>>> import numpy as np
>>> from numpy import linalg as LA
>>> np.set_printoptions(precision=1, suppress=True, linewidth=120, floatmode="fixed")
>>> def rnd(a):
...     return np.round(a, 1) + 0
... 
>>> W0 = np.array([[1, -4, 16, -64],
...     [1, -3, 9, -27],
...     [1, -2, 4, -8],
...     [1, -1, 1, -1],
...     [1, 0, 0, 0]])
>>> # column 3 is much longer than the rest
>>> r0, r1 = W0[2], W0[1]
>>> r0 @ r1
np.int64(259)
>>> pr = (r0 @ r1) / (r0 @ r0) * r0
>>> rnd(pr)
array([  3.0,  -6.1,  12.2, -24.4])
>>> rnd((r1 - pr) @ r0)
np.float64(0.0)
>>> LA.matrix_rank(np.outer(r0, r1))
np.int64(1)
>>> rnd(r1 - pr)
array([-2.0,  3.1, -3.2, -2.6])
>>> proj = W0 @ LA.solve(W0.T @ W0, W0.T)
>>> rnd((np.eye(5) - proj) @ W0)
array([[0.0, 0.0, 0.0, 0.0],
       [0.0, 0.0, 0.0, 0.0],
       [0.0, 0.0, 0.0, 0.0],
       [0.0, 0.0, 0.0, 0.0],
       [0.0, 0.0, 0.0, 0.0]])
>>> np.allclose(proj @ proj, proj)
True
>>> A2 = np.array([[-1.1, 1.2, -1.0, 0.8],
...     [-0.2, -0.8, 0.6, -0.8],
...     [-0.6, 0.1, 0.1, 0.7],
...     [1.1, -1.5, 0.5, -0.6],
...     [-0.2, -0.5, 0.0, 2.0],
...     [-0.1, -0.1, 0.2, -1.4]])
>>> Z = np.array([[-0.1, 0.7, -0.6, -2.6, -0.6, 0.4, 0.5, 0.2, 0.2, 0.0],
...     [1.2, 0.7, 0.3, -0.9, -0.6, -0.6, -0.1, 0.7, -0.8, 0.8],
...     [-1.3, 0.7, -1.0, 0.7, -1.0, -0.2, -0.8, -0.7, -1.0, -1.1],
...     [0.0, -0.8, -1.9, 0.6, -1.2, -1.2, -0.3, 0.1, 0.4, 0.1]])
>>> feats = A2 @ Z
>>> rnd(feats)
array([[ 2.8, -1.3,  0.5,  1.6,  0.0, -1.9, -0.1,  1.4,  0.1,  2.1],
       [-1.7,  0.4,  0.8,  1.2,  1.0,  1.2, -0.3, -1.1, -0.3, -1.4],
       [ 0.0, -0.8, -1.0,  2.0, -0.6, -1.2, -0.6,  0.0,  0.0,  0.0],
       [-2.6,  0.6, -0.5, -1.5,  0.5,  2.0,  0.5, -1.2,  0.7, -1.8],
       [-0.6, -2.1, -3.8,  2.2, -2.0, -2.2, -0.6, -0.2,  1.2, -0.2],
       [-0.4,  1.1,  2.5, -0.3,  1.6,  1.7,  0.2, -0.4, -0.7, -0.4]])
>>> U, sig, vt = LA.svd(feats)
>>> rnd(sig)
array([8.1, 5.8, 2.9, 0.9, 0.0, 0.0])
>>> np.argmax(sig[:-1] / (sig[1:] + 1e-6)) + 1
np.int64(4)
>>> A2 = U[:, :4] @ np.diag(sig[:4]) @ vt[:4]
>>> rnd(LA.norm(feats - A2, 2)), rnd(sig[4])
(np.float64(0.0), np.float64(0.0))
>>> rnd(A2)
array([[ 2.8, -1.3,  0.5,  1.6,  0.0, -1.9, -0.1,  1.4,  0.1,  2.1],
       [-1.7,  0.4,  0.8,  1.2,  1.0,  1.2, -0.3, -1.1, -0.3, -1.4],
       [ 0.0, -0.8, -1.0,  2.0, -0.6, -1.2, -0.6, -0.1,  0.0,  0.0],
       [-2.6,  0.5, -0.5, -1.5,  0.5,  2.0,  0.5, -1.2,  0.7, -1.8],
       [-0.6, -2.1, -3.8,  2.2, -2.0, -2.2, -0.7, -0.2,  1.2, -0.2],
       [-0.4,  1.1,  2.5, -0.4,  1.6,  1.7,  0.2, -0.4, -0.7, -0.4]])
>>> LA.matrix_rank(feats, rtol=0.05)
np.int64(4)
>>> rnd(LA.norm(feats - A2) / LA.norm(feats))
np.float64(0.0)
>>> rank = LA.matrix_rank(A2)
>>> rank
np.int64(4)
>>> null = LA.svd(A2)[2][rank:].T
>>> null.shape
(10, 6)
>>> [int(LA.matrix_rank(np.delete(A2, i, axis=0))) for i in range(6)]
[4, 4, 4, 4, 4, 4]
>>> rnd(null @ null.T)
array([[ 0.5,  0.0, -0.2,  0.0,  0.0,  0.2,  0.0, -0.2,  0.0, -0.3],
       [ 0.0,  0.6, -0.1,  0.2,  0.1, -0.1,  0.1,  0.0,  0.4,  0.1],
       [-0.2, -0.1,  0.4, -0.1, -0.3, -0.2,  0.0,  0.0,  0.2, -0.1],
       [ 0.0,  0.2, -0.1,  0.2, -0.1,  0.2,  0.2,  0.1,  0.1,  0.1],
       [ 0.0,  0.1, -0.3, -0.1,  0.6, -0.2, -0.1,  0.0, -0.2,  0.0],
       [ 0.2, -0.1, -0.2,  0.2, -0.2,  0.7, -0.1,  0.1, -0.1,  0.1],
       [ 0.0,  0.1,  0.0,  0.2, -0.1, -0.1,  0.9,  0.0, -0.2, -0.1],
       [-0.2,  0.0,  0.0,  0.1,  0.0,  0.1,  0.0,  0.9,  0.0, -0.2],
       [ 0.0,  0.4,  0.2,  0.1, -0.2, -0.1, -0.2,  0.0,  0.5,  0.0],
       [-0.3,  0.1, -0.1,  0.1,  0.0,  0.1, -0.1, -0.2,  0.0,  0.7]])
>>> rnd(LA.norm(feats, "nuc"))
np.float64(17.8)
>>> rnd(LA.norm(feats, axis=1))
array([4.8, 3.3, 2.8, 4.4, 5.9, 3.7])
>>> rnd(LA.norm(feats, 2))
np.float64(8.1)
>>> rnd(feats[5] @ feats[4])
np.float64(-20.0)
>>> F = np.array([[-2, 2, 1, 3, -3, 0, -2, 3, -1, 2],
...     [2, 3, -3, 1, 2, 3, 1, 1, -3, -1],
...     [3, 3, 1, -1, -2, -2, 1, 0, 0, 2],
...     [2, -2, 0, -2, -3, -1, 3, 1, 0, -1],
...     [0, -2, 1, 1, 2, -1, -3, -1, 2, 2],
...     [2, -3, 1, -2, -2, 0, 3, 0, -1, 0],
...     [2, 0, 1, 3, 1, -3, 1, -2, 2, 3],
...     [-1, -2, 2, 3, 0, -2, -3, -2, 3, -3],
...     [-1, -2, -2, 2, -3, 0, -1, -3, 3, 1],
...     [1, -3, -2, 1, -3, 0, -2, -2, 1, -1],
...     [1, -3, 2, 1, 0, -3, -2, 2, 3, 3]])
>>> F[-1] = F[0] + -1 * F[1]
>>> F
array([[-2,  2,  1,  3, -3,  0, -2,  3, -1,  2],
       [ 2,  3, -3,  1,  2,  3,  1,  1, -3, -1],
       [ 3,  3,  1, -1, -2, -2,  1,  0,  0,  2],
       [ 2, -2,  0, -2, -3, -1,  3,  1,  0, -1],
       [ 0, -2,  1,  1,  2, -1, -3, -1,  2,  2],
       [ 2, -3,  1, -2, -2,  0,  3,  0, -1,  0],
       [ 2,  0,  1,  3,  1, -3,  1, -2,  2,  3],
       [-1, -2,  2,  3,  0, -2, -3, -2,  3, -3],
       [-1, -2, -2,  2, -3,  0, -1, -3,  3,  1],
       [ 1, -3, -2,  1, -3,  0, -2, -2,  1, -1],
       [-4, -1,  4,  2, -5, -3, -3,  2,  2,  3]])
>>> proj = F @ LA.solve(F.T @ F, F.T)
>>> rnd(np.trace(proj))
np.float64(10.0)
>>> C2 = F.T @ F
>>> C2
array([[ 48,   6, -19, -21,  16,   6,  37, -11, -15,  -7],
       [  6,  57,  -7,  -1,  22,  14,  10,  23, -29,   9],
       [-19,  -7,  42,   9, -18, -31, -15,  11,  17,  18],
       [-21,  -1,   9,  47,  -9, -15, -37,  -9,  24,  14],
       [ 16,  22, -18,  -9,  78,  23,  10,  -9, -17, -17],
       [  6,  14, -31, -15,  23,  37,  13,   7, -29, -20],
       [ 37,  10, -15, -37,  10,  13,  57,   6, -28,  -8],
       [-11,  23,  11,  -9,  -9,   7,   6,  37, -25,   7],
       [-15, -29,  17,  24, -17, -29, -28, -25,  42,  10],
       [ -7,   9,  18,  14, -17, -20,  -8,   7,  10,  43]])
>>> LA.matrix_rank(C2)
np.int64(10)
>>> np.diag(C2)
array([48, 57, 42, 47, 78, 37, 57, 37, 42, 43])
>>> vals, evecs = LA.eigh(C2)
>>> x = np.array([3, -1, -1, 1, -1, -2, -1, 0, -3, 1])
>>> np.abs(C2).sum(axis=1).max(), rnd(np.abs(vals).max())
(np.int64(236), np.float64(185.9))
>>> rnd(LA.eigvalsh(C2[1:, 1:]))
array([  1.5,   1.9,  10.2,  15.6,  31.8,  45.2,  75.8,  87.1, 171.0])
>>> rng = np.random.default_rng(269136)
>>> E = rng.normal(size=(23, 6))
>>> E = 3 * E / LA.norm(E, axis=1, keepdims=True)
>>> rnd(E)
array([[ 0.6, -1.9,  1.9,  0.9, -0.7,  0.4],
       [-0.5,  0.9,  1.4, -0.8,  2.2, -0.7],
       [ 0.2, -2.7, -0.6, -0.7, -0.1, -0.9],
       [-0.3,  0.3, -1.9,  2.0, -0.2,  1.1],
       [ 0.8, -0.3,  0.8,  2.0,  1.8,  0.6],
       [ 0.9, -0.9,  0.9, -0.2, -0.6,  2.5],
       [-0.6,  0.1,  2.7,  0.8, -0.2, -0.7],
       [-2.1, -0.9,  0.4,  1.0, -1.6,  0.2],
       [-1.3,  0.0,  0.6, -2.2, -0.4,  1.4],
       [ 0.8,  0.8, -1.3, -1.1,  1.8,  1.4],
       [ 0.3, -1.3, -1.4, -1.1, -2.0, -0.1],
       [ 0.1, -2.4, -0.3,  0.5, -0.2,  1.7],
       [ 2.4,  1.2, -1.2,  0.2, -0.4, -0.5],
       [ 0.7, -1.4,  0.9,  2.0, -1.1,  0.5],
       [-1.4, -2.4,  0.3, -1.1, -0.3,  0.0],
       [ 1.7, -1.1,  0.9, -0.6,  0.2, -1.9],
       [-0.7,  1.3,  1.6, -1.2,  0.8,  1.5],
       [-2.0,  1.4,  1.1, -0.6, -1.2, -0.1],
       [ 0.1, -1.1, -0.8,  0.5,  0.8, -2.5],
       [-2.4,  1.3, -0.8, -0.9, -0.1, -0.4],
       [ 1.7,  0.6,  0.1,  0.6,  0.8, -2.2],
       [-0.3, -2.6,  0.4,  0.2, -1.5,  0.1],
       [ 0.5,  2.5, -0.7, -0.8,  0.3, -1.1]])
>>> x = np.array([0, 9, 4, 8, 2, 3, 9, 9, 6, 1])
>>> target = F @ x
>>> rnd(LA.lstsq(F, target)[0])
array([0.0, 9.0, 4.0, 8.0, 2.0, 3.0, 9.0, 9.0, 6.0, 1.0])
>>> rnd(LA.pinv(F) @ F)
array([[1.0, 0.0, 0.0, 0.0, 0.0, 0.0, 0.0, 0.0, 0.0, 0.0],
       [0.0, 1.0, 0.0, 0.0, 0.0, 0.0, 0.0, 0.0, 0.0, 0.0],
       [0.0, 0.0, 1.0, 0.0, 0.0, 0.0, 0.0, 0.0, 0.0, 0.0],
       [0.0, 0.0, 0.0, 1.0, 0.0, 0.0, 0.0, 0.0, 0.0, 0.0],
       [0.0, 0.0, 0.0, 0.0, 1.0, 0.0, 0.0, 0.0, 0.0, 0.0],
       [0.0, 0.0, 0.0, 0.0, 0.0, 1.0, 0.0, 0.0, 0.0, 0.0],
       [0.0, 0.0, 0.0, 0.0, 0.0, 0.0, 1.0, 0.0, 0.0, 0.0],
       [0.0, 0.0, 0.0, 0.0, 0.0, 0.0, 0.0, 1.0, 0.0, 0.0],
       [0.0, 0.0, 0.0, 0.0, 0.0, 0.0, 0.0, 0.0, 1.0, 0.0],
       [0.0, 0.0, 0.0, 0.0, 0.0, 0.0, 0.0, 0.0, 0.0, 1.0]])
>>> rnd(LA.solve(F.T @ F, F.T @ target))
array([0.0, 9.0, 4.0, 8.0, 2.0, 3.0, 9.0, 9.0, 6.0, 1.0])
>>> target = target + 0.1 * rng.normal(size=11)
>>> rnd(target)
array([ 45.0,  34.8,  23.9,  -8.0, -27.1, -22.0,  27.1, -22.3, -33.0, -63.9,  10.0])
>>> beta, *_ = LA.lstsq(F, target)
>>> rnd(F.T @ (target - F @ beta))
array([0.0, 0.0, 0.0, 0.0, 0.0, 0.0, 0.0, 0.0, 0.0, 0.0])
>>> [round(float(LA.norm(LA.solve(F.T @ F + lam * np.eye(10), F.T @ target))), 2) for lam in (0, 1, 10, 100)]
[19.16, 15.62, 11.37, 5.11]
>>> rnd(beta)
array([-0.1,  9.0,  3.9,  8.0,  2.0,  2.8,  9.0,  8.9,  5.8,  1.0])
